$ python3 -q
>>> import numpy as np
>>> from numpy import linalg as LA
>>> np.set_printoptions(precision=2, suppress=True, linewidth=120, legacy="1.25")
>>> rnd = lambda a: np.round(a, 2) + 0
>>> data = np.load("data.npy")
>>> data
array([[ 9,  3, -1],
       [ 3,  1, -3],
       [-3, -1,  2]])
>>> np.argsort(-LA.norm(data, axis=0).round(6), kind="stable")[:3]
array([0, 2, 1])
>>> LA.cond(data) > 100
True
>>> Y = np.array([[1, 2], [0, 0], [-3, -1]])
>>> np.einsum("ik,kj->ij", data, Y)
array([[12, 19],
       [12,  9],
       [-9, -8]])
>>> np.vstack([data, Y.T]).shape
(5, 3)
>>> np.einsum("ij,ij->i", data, data)
array([91, 19, 14])
>>> LA.matrix_rank(np.vstack([data, Y.T]))
3
>>> def softmax(z):
...     e = np.exp(z - z.max(axis=-1, keepdims=True))
...     return e / e.sum(axis=-1, keepdims=True)
... 
>>> rnd(softmax(data).sum(axis=1))
array([1., 1., 1.])
>>> rnd(softmax(data[0] + -1))
array([1., 0., 0.])
>>> rnd(softmax(data[0]))
array([1., 0., 0.])
>>> S = data @ data.T / np.sqrt(3)
>>> rnd(softmax(S))
array([[1., 0., 0.],
       [1., 0., 0.],
       [0., 0., 1.]])
>>> rnd(softmax(S)[0] @ data)
array([ 9.,  3., -1.])
>>> rnd(softmax(S + np.triu(np.full(S.shape, -np.inf), 1)))
array([[1., 0., 0.],
       [1., 0., 0.],
       [0., 0., 1.]])
>>> softmax(S).round(6).argmax(axis=1)
array([0, 0, 2])
>>> M = np.array([[0.21, -0.31, 0.08, 0.93],
...     [-0.31, 0.96, 0.3, 0.4],
...     [0.08, 0.3, 1.9, 0.04],
...     [0.93, 0.4, 0.04, -0.07]])
>>> # equal to its transpose
>>> vec = np.array([1, -2, -2, 0])
>>> y = M @ vec
>>> rnd(y)
array([ 0.67, -2.83, -4.32,  0.05])
>>> rnd(LA.solve(M.T, M[0]))
array([1., 0., 0., 0.])
>>> rnd(LA.solve(M, y + M[:, 3]))
array([ 1., -2., -2.,  1.])
>>> rnd(LA.solve(M, y))
array([ 1., -2., -2.,  0.])
>>> rnd(LA.solve(M, M[:, 1]))
array([0., 1., 0., 0.])
>>> rnd(LA.solve(M, -2 * y))
array([-2.,  4.,  4.,  0.])
>>> rnd(LA.matrix_power(M, 3))
array([[ 0.22, -0.24,  0.31,  0.96],
       [-0.24,  1.49,  2.  ,  0.57],
       [ 0.31,  2.  ,  7.32,  0.57],
       [ 0.96,  0.57,  0.57, -0.02]])
>>> (M + M.T) / 2
array([[ 0.21, -0.31,  0.08,  0.93],
       [-0.31,  0.96,  0.3 ,  0.4 ],
       [ 0.08,  0.3 ,  1.9 ,  0.04],
       [ 0.93,  0.4 ,  0.04, -0.07]])
>>> np.allclose(M @ M.T, M.T @ M)
True
>>> M.inv()
Traceback (most recent call last):
  File "<python-input-35>", line 1, in <module>
    M.inv()
    ^^^^^
AttributeError: 'numpy.ndarray' object has no attribute 'inv'
>>> rnd(np.sort(np.abs(LA.eigvals(M))))
array([1., 1., 1., 2.])
>>> rnd(M @ M)
array([[1.01, 0.03, 0.11, 0.01],
       [0.03, 1.27, 0.85, 0.08],
       [0.11, 0.85, 3.71, 0.27],
       [0.01, 0.08, 0.27, 1.03]])
>>> M.reshape(2, -1)
array([[ 0.21, -0.31,  0.08,  0.93, -0.31,  0.96,  0.3 ,  0.4 ],
       [ 0.08,  0.3 ,  1.9 ,  0.04,  0.93,  0.4 ,  0.04, -0.07]])
>>> blk = M.reshape(4, 2, -1)
>>> rnd(np.einsum("ihd,ihd->ih", blk, blk))
array([[0.14, 0.87],
       [1.02, 0.25],
       [0.1 , 3.61],
       [1.02, 0.01]])
>>> np.einsum("ihd,jhd->hij", blk, blk).shape
(2, 4, 4)
>>> O, Rm = LA.qr(M)
>>> np.allclose(Rm.T @ Rm, M.T @ M)
True
>>> rnd(np.trace(O @ O.T))
4.0
>>> rnd(O)
array([[-0.21,  0.28, -0.15, -0.92],
       [ 0.31, -0.86,  0.18, -0.36],
       [-0.08, -0.26, -0.96,  0.09],
       [-0.92, -0.33,  0.18,  0.08]])
>>> rnd(O.T @ O)
array([[1., 0., 0., 0.],
       [0., 1., 0., 0.],
       [0., 0., 1., 0.],
       [0., 0., 0., 1.]])
>>> rnd(abs(Rm[0, 0])), rnd(LA.norm(M[:, 0]))
(1.01, 1.01)
>>> O.shape, Rm.shape
((4, 4), (4, 4))
>>> rnd(np.abs(np.diag(Rm)))
array([1.01, 1.13, 1.77, 1.01])
>>> F = np.loadtxt("test5.csv", delimiter=",")
>>> rnd(F)
array([[-0.85, -0.43, -0.18, -0.24],
       [ 0.45, -0.74,  0.24, -0.43],
       [ 0.27, -0.21, -0.93,  0.12],
       [-0.04, -0.46,  0.2 ,  0.86]])
>>> rnd(np.einsum("ii->", F))
-1.67
>>> rnd(np.kron(np.eye(2, dtype=int), F))
array([[-0.85, -0.43, -0.18, -0.24,  0.  ,  0.  ,  0.  ,  0.  ],
       [ 0.45, -0.74,  0.24, -0.43,  0.  ,  0.  ,  0.  ,  0.  ],
       [ 0.27, -0.21, -0.93,  0.12,  0.  ,  0.  ,  0.  ,  0.  ],
       [-0.04, -0.46,  0.2 ,  0.86,  0.  ,  0.  ,  0.  ,  0.  ],
       [ 0.  ,  0.  ,  0.  ,  0.  , -0.85, -0.43, -0.18, -0.24],
       [ 0.  ,  0.  ,  0.  ,  0.  ,  0.45, -0.74,  0.24, -0.43],
       [ 0.  ,  0.  ,  0.  ,  0.  ,  0.27, -0.21, -0.93,  0.12],
       [ 0.  ,  0.  ,  0.  ,  0.  , -0.04, -0.46,  0.2 ,  0.86]])
>>> rnd(LA.det(F.T))
-1.0
>>> rng = np.random.default_rng(477550)
>>> lab = rng.permutation(4)
>>> Y = F[:, lab] * rng.choice([-1, 1], 4)
>>> rnd(Y)
array([[-0.43, -0.85, -0.24,  0.18],
       [-0.74,  0.45, -0.43, -0.24],
       [-0.21,  0.27,  0.12,  0.93],
       [-0.46, -0.04,  0.86, -0.2 ]])
>>> U, _, vt = LA.svd(F.T @ Y)
>>> rnd(U @ vt)
array([[ 0.,  1.,  0.,  0.],
       [ 1.,  0.,  0.,  0.],
       [ 0.,  0.,  0., -1.],
       [ 0.,  0.,  1.,  0.]])
>>> vec = np.array([5, 3, 1, 1])
>>> rnd(np.abs(LA.eigvals(F)))
array([1., 1., 1., 1.])
>>> 4 - LA.matrix_rank(F - np.eye(4), tol=1e-8)
1
>>> F.T @ (F @ vec)
array([5., 3., 1., 1.])
>>> rnd(LA.inv(F))
array([[-0.85,  0.45,  0.27, -0.04],
       [-0.43, -0.74, -0.21, -0.46],
       [-0.18,  0.24, -0.93,  0.2 ],
       [-0.24, -0.43,  0.12,  0.86]])
>>> rnd(LA.det(F))
-1.0
>>> rnd(LA.norm(vec)), rnd(LA.norm(F @ vec))
(6.0, 6.0)
>>> vec = np.array([2, 6, 0, 4])
>>> y = F @ vec
>>> rnd(y)
array([-5.25, -5.3 , -0.24,  0.59])
>>> rnd(LA.solve(F.T, F[0]))
array([1., 0., 0., 0.])
>>> rnd(LA.solve(F, y))
array([2., 6., 0., 4.])
>>> vec = np.array([-1, 0, 3, 0])
>>> h = np.maximum(F @ vec, 0)
>>> np.flatnonzero(h > 1e-9)
array([0, 1, 3])
>>> rnd(np.maximum(F @ (3 * vec), 0))
array([0.95, 0.83, 0.  , 1.93])
>>> A = np.array([[0, 1], [1, 0]])
>>> # keeps lengths
>>> np.all(LA.eigvalsh(A) > 0)
False
>>> r0 = np.array([-1, -1, 1])
>>> J = np.array([np.roll(r0, i) for i in range(3)])
>>> J
array([[-1, -1,  1],
       [ 1, -1, -1],
       [-1,  1, -1]])
>>> Y = J + rng.integers(-2, 3, (3, 2)) @ rng.integers(-2, 3, (2, 3))
>>> Y
array([[-2, -3, -5],
       [-1, -5, -1],
       [-2, -1, -3]])
>>> LA.matrix_rank(Y - J, tol=1e-8)
2
>>> U, s, vt = LA.svd(J, full_matrices=False)
>>> rnd(U.T @ J @ vt.T)
array([[2., 0., 0.],
       [0., 2., 0.],
       [0., 0., 1.]])
>>> rnd(vt @ vt.T)
array([[1., 0., 0.],
       [0., 1., 0.],
       [0., 0., 1.]])
>>> rnd(np.cumsum(s ** 2) / np.sum(s ** 2))
array([0.44, 0.89, 1.  ])
>>> rnd(U.T @ U)
array([[1., 0., 0.],
       [0., 1., 0.],
       [0., 0., 1.]])
>>> (s > 1e-8).sum()
3
>>> r0 = np.array([-2, 0, -3])
>>> Y = J + np.outer(r0, np.eye(3)[1])
>>> rnd(LA.det(Y) / LA.det(J)), rnd(1 + LA.solve(J, r0)[1])
(2.0, 2.0)
>>> LA.matrix_rank(Y - J)
1
>>> m1, _ = LA.qr(np.array([[0.5, 0.6, -0.3, -0.4],
...     [0.7, 1.3, 0.5, -1.4],
...     [-0.6, 1.5, 1.8, 1.5],
...     [-0.4, -0.8, 1.7, 2.0]]))
>>> rnd(m1)
array([[-0.45, -0.16,  0.07,  0.88],
       [-0.62, -0.44,  0.47, -0.44],
       [ 0.53, -0.84,  0.03,  0.11],
       [ 0.36,  0.28,  0.88,  0.16]])
>>> # orthonormal columns
>>> C2 = m1.T @ m1
>>> rnd(LA.eigvalsh(C2)[::-1])
array([1., 1., 1., 1.])
>>> np.trace(C2), rnd((m1 ** 2).sum())
(4.0, 4.0)
>>> lab = rng.permutation(4)
>>> lab
array([2, 1, 0, 3])
>>> Y = m1[lab][:, lab]
>>> rnd(np.diag(Y))
array([ 0.03, -0.44, -0.45,  0.16])
>>> np.allclose(Y, m1)
False
>>> rnd(np.sort(np.abs(LA.eigvals(Y))))
array([1., 1., 1., 1.])
>>> Y = m1 + rng.integers(-2, 3, (4, 1)) @ rng.integers(-2, 3, (1, 4))
>>> rnd(Y)
array([[ 3.55, -0.16,  0.07,  4.88],
       [ 1.38, -0.44,  0.47,  1.56],
       [ 4.53, -0.84,  0.03,  4.11],
       [ 2.36,  0.28,  0.88,  2.16]])
>>> rnd(LA.svd(Y - m1, compute_uv=False))
array([8.94, 0.  , 0.  , 0.  ])
>>> np.abs(Y - m1).sum(axis=1)
array([8., 4., 8., 4.])
>>> LA.matrix_rank(Y - m1, tol=1e-8)
1
